In [1]: import numpy as np

In [2]: np.set_printoptions(precision=2, suppress=True, linewidth=120, legacy="1.25")

In [3]: rd = lambda a: np.round(a, 2) + 0

In [4]: q, _ = np.linalg.qr(np.array([[0.3, 1.9, 0.3], [-0.5, 0.5, -1.0], [-0.1, -0.7, 0.8]]))

In [5]: evecs, _ = np.linalg.qr(np.array([[0.4, 0.7, 1.9], [0.0, 0.0, 1.4], [-2.7, -1.3, -2.3]]))

In [6]: s = 3 * 0.5 ** np.arange(3)

In [7]: F = q[:, :3] * s @ evecs[:3]

In [8]: print(rd(F))
[[ 0.48  1.47  1.19]
 [-0.36 -2.51  0.8 ]
 [ 0.62 -0.6  -0.45]]

In [9]: rng = np.random.default_rng(549)

In [10]: M2 = F + rng.integers(-2, 3, (3, 1)) @ rng.integers(-2, 3, (1, 3))

In [11]: print(rd(M2))
[[ 0.48  1.47  3.19]
 [-0.36 -2.51  4.8 ]
 [ 0.62 -0.6   1.55]]

In [12]: np.linalg.matrix_rank(M2 - F, tol=1e-8)
Out[12]: 1

In [13]: rd(np.linalg.svd(M2 - F, compute_uv=False))
Out[13]: array([4.9, 0. , 0. ])

In [14]: np.abs(M2 - F).sum(axis=1)
Out[14]: array([2., 4., 2.])

In [15]: x0 = np.array([1, 2, 3])

In [16]: target = F @ x0

In [17]: print(rd(target))
[ 6.97 -2.97 -1.93]

In [18]: print(rd(np.linalg.solve(F.T, F[0])))
[1. 0. 0.]

In [19]: print(rd(np.linalg.solve(F, 2 * target)))
[2. 4. 6.]

In [20]: rd(np.linalg.solve(F, F[:, 1]))
Out[20]: array([0., 1., 0.])

In [21]: print(rd(np.linalg.solve(F, target + F[:, 0])))
[2. 2. 3.]

In [22]: w1 = np.array([[0, 0, 1, 1], [1, 1, 1, 0], [1, 2, 2, 0]])

In [23]: c = np.array([4, 4, 1, 9])

In [24]: hid = np.maximum(F @ w1 + c, 0)

In [25]: print((hid > 0).astype(int))
[[1 1 1 1]
 [1 1 0 1]
 [1 1 1 1]]

In [26]: print(rd(hid))
[[6.65 7.84 5.32 9.48]
 [2.29 3.09 0.   8.64]
 [2.95 2.5  0.13 9.62]]

In [27]: C = np.array([[1, 2, 1], [-2, 0, 0], [2, 1, 0], [1, 0, 0]])

In [28]: print(rd(hid @ C))
[[11.08 18.63  6.65]
 [ 4.75  4.58  2.29]
 [ 7.82  6.02  2.95]]

In [29]: (hid @ C).round(6).argmax(axis=1)
Out[29]: array([1, 0, 0])

In [30]: P = np.triu(np.array([[8, 6, -9], [5, 7, 4], [6, 8, 1]]), 1) + np.eye(3)

In [31]: M2 = P @ F @ np.linalg.inv(P)

In [32]: np.linalg.matrix_rank(M2)
Out[32]: 3

In [33]: rd(np.linalg.det(M2))
Out[33]: 3.37

In [34]: rd(np.trace(M2)), rd(np.trace(F))
Out[34]: (-2.48, -2.48)

In [35]: arr = np.load("dump.npy")

In [36]: arr
Out[36]: 
array([[0, 1, 1, 0],
       [1, 0, 0, 0],
       [1, 0, 0, 1],
       [0, 0, 1, 0]])

In [37]: vals, evecs = np.linalg.eigh(arr)

In [38]: x0 = np.array([2, -2, -2, 2])

In [39]: rd(evecs * np.maximum(vals, 0) @ evecs.T)
Out[39]: 
array([[0.67, 0.5 , 0.5 , 0.22],
       [0.5 , 0.45, 0.22, 0.  ],
       [0.5 , 0.22, 0.67, 0.5 ],
       [0.22, 0.  , 0.5 , 0.45]])

In [40]: print(np.abs(arr).sum(axis=1).max(), rd(np.abs(vals).max()))
2 1.62

In [41]: x0 @ arr @ x0 / (x0 @ x0), rd(vals[0]), rd(vals[-1])
Out[41]: (-1.5, -1.62, 1.62)

In [42]: print([round(float(np.linalg.det(arr[:i, :i])), 2) + 0 for i in range(1, 5)])
[0.0, -1.0, 0.0, 1.0]

In [43]: rd(np.linalg.eigvalsh(arr).min())
Out[43]: -1.62

In [44]: f, v = arr[2], arr[3]

In [45]: f @ f
Out[45]: 2

In [46]: f @ v
Out[46]: 0

In [47]: p = (f @ v) / (f @ f) * f

In [48]: np.linalg.matrix_rank(np.outer(f, v))
Out[48]: 1

In [49]: rd(np.linalg.norm(f + v) ** 2 + np.linalg.norm(f - v) ** 2)
Out[49]: 6.0

In [50]: v - p
Out[50]: array([0., 0., 1., 0.])

In [51]: (v - p) @ f
Out[51]: 0.0

In [52]: vals, evecs = np.linalg.eig(arr)

In [53]: rd(np.prod(vals))
Out[53]: 1.0

In [54]: rd(np.sort(np.linalg.eigvals(arr.T)))
Out[54]: array([-1.62, -0.62,  0.62,  1.62])

In [55]: rd(vals)
Out[55]: array([-1.62,  1.62, -0.62,  0.62])

In [56]: M2 = np.array([[1, 3], [3, -3]])

In [57]: C = np.array([[2, 1, 1], [1, 2, 0], [2, 2, 0]])

In [58]: W0 = np.kron(M2, C)

In [59]: W0
Out[59]: 
array([[ 2,  1,  1,  6,  3,  3],
       [ 1,  2,  0,  3,  6,  0],
       [ 2,  2,  0,  6,  6,  0],
       [ 6,  3,  3, -6, -3, -3],
       [ 3,  6,  0, -3, -6,  0],
       [ 6,  6,  0, -6, -6,  0]])

In [60]: x0 = np.array([-5, 9, 5, -1, 4, 6])

In [61]: target = W0 @ x0

In [62]: c, lr = np.zeros(6), 1 / np.linalg.norm(W0, 2) ** 2

In [63]: for i in range(8):
    ...:     c -= lr * W0.T @ (W0 @ c - target)
    ...:     if i % 2 == 0: print(i, round(np.linalg.norm(W0 @ c - target), 2))
    ...: 
0 39.47
2 25.63
4 20.38
6 18.1

In [64]: rd(np.linalg.cond(W0))
Out[64]: 19.17

In [65]: rd(c)
Out[65]: array([ 1.47,  3.2 , -0.36,  2.36,  1.37,  1.16])

In [66]: (W0 - W0.T) / 2
Out[66]: 
array([[ 0. ,  0. , -0.5,  0. ,  0. , -1.5],
       [ 0. ,  0. , -1. ,  0. ,  0. , -3. ],
       [ 0.5,  1. ,  0. ,  1.5,  3. ,  0. ],
       [ 0. ,  0. , -1.5,  0. ,  0. ,  1.5],
       [ 0. ,  0. , -3. ,  0. ,  0. ,  3. ],
       [ 1.5,  3. ,  0. , -1.5, -3. ,  0. ]])

In [67]: assert W0 == W0.T
Traceback (most recent call last):
  Cell In[67], line 1
    assert W0 == W0.T
ValueError: The truth value of an array with more than one element is ambiguous. Use a.any() or a.all()


In [68]: W0 @ W0
Out[68]: 
array([[ 70,  60,  20, -42, -36, -12],
       [ 40,  50,  10, -24, -30,  -6],
       [ 60,  60,  20, -36, -36, -12],
       [-42, -36, -12, 126, 108,  36],
       [-24, -30,  -6,  72,  90,  18],
       [-36, -36, -12, 108, 108,  36]])

In [69]: rd(np.linalg.det(W0))
Out[69]: -6912.0

In [70]: (W0 + W0.T) / 2
Out[70]: 
array([[ 2. ,  1. ,  1.5,  6. ,  3. ,  4.5],
       [ 1. ,  2. ,  1. ,  3. ,  6. ,  3. ],
       [ 1.5,  1. ,  0. ,  4.5,  3. ,  0. ],
       [ 6. ,  3. ,  4.5, -6. , -3. , -4.5],
       [ 3. ,  6. ,  3. , -3. , -6. , -3. ],
       [ 4.5,  3. ,  0. , -4.5, -3. ,  0. ]])

In [71]: np.trace(W0)
Out[71]: -8

In [72]: rd(np.sort(np.abs(np.linalg.eigvals(W0))))
Out[72]: array([ 1.46,  2.59,  2.61,  4.61,  9.28, 16.4 ])

In [73]: q, Rm = np.linalg.qr(W0)

In [74]: rd(q @ Rm)
Out[74]: 
array([[ 2.,  1.,  1.,  6.,  3.,  3.],
       [ 1.,  2.,  0.,  3.,  6.,  0.],
       [ 2.,  2.,  0.,  6.,  6.,  0.],
       [ 6.,  3.,  3., -6., -3., -3.],
       [ 3.,  6.,  0., -3., -6.,  0.],
       [ 6.,  6.,  0., -6., -6.,  0.]])

In [75]: rd(abs(Rm[0, 0])), rd(np.linalg.norm(W0[:, 0]))
Out[75]: (9.49, 9.49)

In [76]: np.allclose(Rm.T @ Rm, W0.T @ W0)
Out[76]: True

In [77]: rd(np.trace(q @ q.T))
Out[77]: 6.0

In [78]: x0 = np.array([-1, 1, -2, 1, 0, -2])

In [79]: a = np.maximum(W0 @ x0, 0)

In [80]: rd(np.tanh(W0 @ x0))
Out[80]: array([-1.,  1.,  1., -1.,  0., -1.])

In [81]: print(W0.T @ a)
[16 20  0 48 60  0]

In [82]: print(np.flatnonzero(a > 1e-9))
[1 2]

In [83]: W0 * (a > 1e-9)[:, None]
Out[83]: 
array([[0, 0, 0, 0, 0, 0],
       [1, 2, 0, 3, 6, 0],
       [2, 2, 0, 6, 6, 0],
       [0, 0, 0, 0, 0, 0],
       [0, 0, 0, 0, 0, 0],
       [0, 0, 0, 0, 0, 0]])

In [84]: np.maximum(W0 @ (3 * x0), 0)
Out[84]: array([ 0, 12, 18,  0,  0,  0])

In [85]: K = np.loadtxt("block17.csv", delimiter=",")

In [86]: K
Out[86]: 
array([[ 6.,  2., -1.,  3.],
       [ 6.,  3.,  3.,  3.],
       [ 2.,  2., -1.,  1.],
       [ 6., -1.,  2.,  3.]])

In [87]: t3 = np.stack([K, -2 * K, K[::-1]])

In [88]: np.einsum("bij,cij->bc", t3, t3)
Out[88]: 
array([[ 173., -346.,  118.],
       [-346.,  692., -236.],
       [ 118., -236.,  173.]])

In [89]: np.linalg.matrix_rank(t3)
Out[89]: array([3, 3, 3])

In [90]: print(np.linalg.matrix_rank(t3.reshape(3, -1)))
2

In [91]: rd(np.linalg.det(t3))
Out[91]: array([0., 0., 0.])
